% python3 -q
>>> import numpy as np
>>> np.set_printoptions(precision=2, suppress=True, linewidth=120, legacy="1.25")
>>> arr = np.loadtxt("w.csv", delimiter=",")
>>> arr
array([[  5.,   0.,   5.,   3.,   0.,   3.],
       [  5.,  10.,   5.,   3.,   6.,   3.],
       [-10.,  -5.,   0.,  -6.,  -3.,   0.],
       [  4.,   0.,   4.,  -5.,   0.,  -5.],
       [  4.,   8.,   4.,  -5., -10.,  -5.],
       [ -8.,  -4.,   0.,  10.,   5.,   0.]])
>>> M2 = arr[0, 0] * arr[1:] - np.outer(arr[1:, 0], arr[0])
>>> M2
array([[  0.,  50.,   0.,   0.,  30.,   0.],
       [  0., -25.,  50.,   0., -15.,  30.],
       [  0.,   0.,   0., -37.,   0., -37.],
       [  0.,  40.,   0., -37., -50., -37.],
       [  0., -20.,  40.,  74.,  25.,  24.]])
>>> arr[:, 0] / arr[0, 0]
array([ 1. ,  1. , -2. ,  0.8,  0.8, -1.6])
>>> np.linalg.matrix_rank(M2), np.linalg.matrix_rank(arr)
(5, 6)
>>> rng = np.random.default_rng(819056)
>>> lab = rng.permutation(6)
>>> lab
array([3, 2, 4, 0, 5, 1])
>>> M2 = arr[lab][:, lab]
>>> np.allclose(M2, arr)
False
>>> M2
array([[ -5.,   4.,   0.,   4.,  -5.,   0.],
       [ -6.,   0.,  -3., -10.,   0.,  -5.],
       [ -5.,   4., -10.,   4.,  -5.,   8.],
       [  3.,   5.,   0.,   5.,   3.,   0.],
       [ 10.,   0.,   5.,  -8.,   0.,  -4.],
       [  3.,   5.,   6.,   5.,   3.,  10.]])
>>> np.sort(np.abs(np.linalg.eigvals(M2)))
array([ 8.84,  8.84, 10.09, 10.09, 10.09, 10.09])
>>> q, Rm = np.linalg.qr(arr)
>>> q.shape, Rm.shape
((6, 6), (6, 6))
>>> np.abs(np.diag(Rm))
array([15.68,  9.78,  6.85, 14.15,  8.83,  6.18])
>>> np.round(q @ Rm, 2) + 0
array([[  5.,   0.,   5.,   3.,   0.,   3.],
       [  5.,  10.,   5.,   3.,   6.,   3.],
       [-10.,  -5.,   0.,  -6.,  -3.,   0.],
       [  4.,   0.,   4.,  -5.,   0.,  -5.],
       [  4.,   8.,   4.,  -5., -10.,  -5.],
       [ -8.,  -4.,   0.,  10.,   5.,   0.]])
>>> Rm.round(2) + 0
array([[-15.68, -10.46,  -5.23,   1.91,   1.28,   0.64],
       [  0.  ,  -9.78,  -2.79,   0.  ,   1.19,   0.34],
       [  0.  ,   0.  ,  -6.85,   0.  ,   0.  ,   0.83],
       [  0.  ,   0.  ,   0.  ,  14.15,   9.44,   4.72],
       [  0.  ,   0.  ,   0.  ,   0.  ,   8.83,   2.52],
       [  0.  ,   0.  ,   0.  ,   0.  ,   0.  ,  -6.18]])
>>> M2 = np.linalg.invert(arr)
Traceback (most recent call last):
  File "<python-input-20>", line 1, in <module>
    M2 = np.linalg.invert(arr)
         ^^^^^^^^^^^^^^^^
AttributeError: module 'numpy.linalg' has no attribute 'invert'
>>> M2 = np.linalg.inv(arr)
>>> np.round(np.linalg.inv(M2), 2) + 0
array([[  5.,   0.,   5.,   3.,   0.,   3.],
       [  5.,  10.,   5.,   3.,   6.,   3.],
       [-10.,  -5.,   0.,  -6.,  -3.,   0.],
       [  4.,   0.,   4.,  -5.,   0.,  -5.],
       [  4.,   8.,   4.,  -5., -10.,  -5.],
       [ -8.,  -4.,   0.,  10.,   5.,   0.]])
>>> round(float(np.linalg.cond(arr)), 2)
3.81
>>> round(np.linalg.det(arr) * np.linalg.det(M2), 2)
1.0
>>> np.round(arr @ M2, 2) + 0
array([[1., 0., 0., 0., 0., 0.],
       [0., 1., 0., 0., 0., 0.],
       [0., 0., 1., 0., 0., 0.],
       [0., 0., 0., 1., 0., 0.],
       [0., 0., 0., 0., 1., 0.],
       [0., 0., 0., 0., 0., 1.]])
>>> arr.reshape(-1, 2)
array([[  5.,   0.],
       [  5.,   3.],
       [  0.,   3.],
       [  5.,  10.],
       [  5.,   3.],
       [  6.,   3.],
       [-10.,  -5.],
       [  0.,  -6.],
       [ -3.,   0.],
       [  4.,   0.],
       [  4.,  -5.],
       [  0.,  -5.],
       [  4.,   8.],
       [  4.,  -5.],
       [-10.,  -5.],
       [ -8.,  -4.],
       [  0.,  10.],
       [  5.,   0.]])
>>> arr.reshape(2, -1)
array([[  5.,   0.,   5.,   3.,   0.,   3.,   5.,  10.,   5.,   3.,   6.,   3., -10.,  -5.,   0.,  -6.,  -3.,   0.],
       [  4.,   0.,   4.,  -5.,   0.,  -5.,   4.,   8.,   4.,  -5., -10.,  -5.,  -8.,  -4.,   0.,  10.,   5.,   0.]])
>>> arr.reshape(6, 7)
Traceback (most recent call last):
  File "<python-input-28>", line 1, in <module>
    arr.reshape(6, 7)
    ~~~~~~~~~~~^^^^^^
ValueError: cannot reshape array of size 36 into shape (6,7)
>>> T = arr.reshape(6, 2, -1)
>>> T[:, 0]
array([[  5.,   0.,   5.],
       [  5.,  10.,   5.],
       [-10.,  -5.,   0.],
       [  4.,   0.,   4.],
       [  4.,   8.,   4.],
       [ -8.,  -4.,   0.]])
>>> np.einsum("ihd,jhd->hij", T, T).shape
(2, 6, 6)
>>> F = np.load("a.npy")
>>> F
array([[3, 2, 1],
       [2, 3, 0],
       [3, 2, 1],
       [0, 0, 0],
       [0, 0, 0],
       [2, 3, 0],
       [1, 4, 2],
       [2, 3, 0],
       [2, 3, 0],
       [0, 0, 0],
       [2, 3, 0]])
>>> lab = F[:, 0] > np.median(F[:, 0])
>>> f = F[lab].mean(axis=0) - F[~lab].mean(axis=0)
>>> ((F - F.mean(axis=0)) @ f > 0).astype(int)
array([1, 1, 1, 0, 0, 1, 1, 1, 1, 0, 1])
>>> np.argsort(-np.abs(f).round(6), kind="stable")
array([0, 2, 1])
>>> f
array([ 1.78, -0.11,  0.78])
>>> q, evecs = np.linalg.qr(F[:, :2])[0], np.linalg.qr(F[:, 2:])[0]
>>> sigma = np.linalg.svd(q.T @ evecs, compute_uv=False)
>>> round(float(np.linalg.norm(q @ q.T - evecs @ evecs.T, 2)), 2)
1.0
>>> np.degrees(np.arccos(sigma.clip(0, 1)))
array([53.86])
>>> sigma
array([0.59])
>>> x0 = np.array([-4, -2, -5])
>>> target = F @ x0
>>> np.round(np.linalg.pinv(F) @ F, 2) + 0
array([[1., 0., 0.],
       [0., 1., 0.],
       [0., 0., 1.]])
>>> np.linalg.lstsq(F, target)[0]
array([-4., -2., -5.])
>>> target = target + 0.3 * rng.normal(size=11)
>>> target
array([-21.  , -14.2 , -20.78,   0.18,   0.16, -13.9 , -21.83, -14.27, -13.72,   0.39, -13.8 ])
>>> b, *_ = np.linalg.lstsq(F, target)
>>> round(np.linalg.norm(target - F @ b), 2)
0.68
>>> b
array([-3.99, -2.  , -4.92])
>>> [round(float(np.linalg.norm(np.linalg.solve(F.T @ F + lam * np.eye(3), F.T @ target))), 2) for lam in (0, 1, 10, 100)]
[6.64, 5.93, 4.42, 2.37]
>>> np.round(F.T @ (target - F @ b), 2) + 0
array([0., 0., 0.])
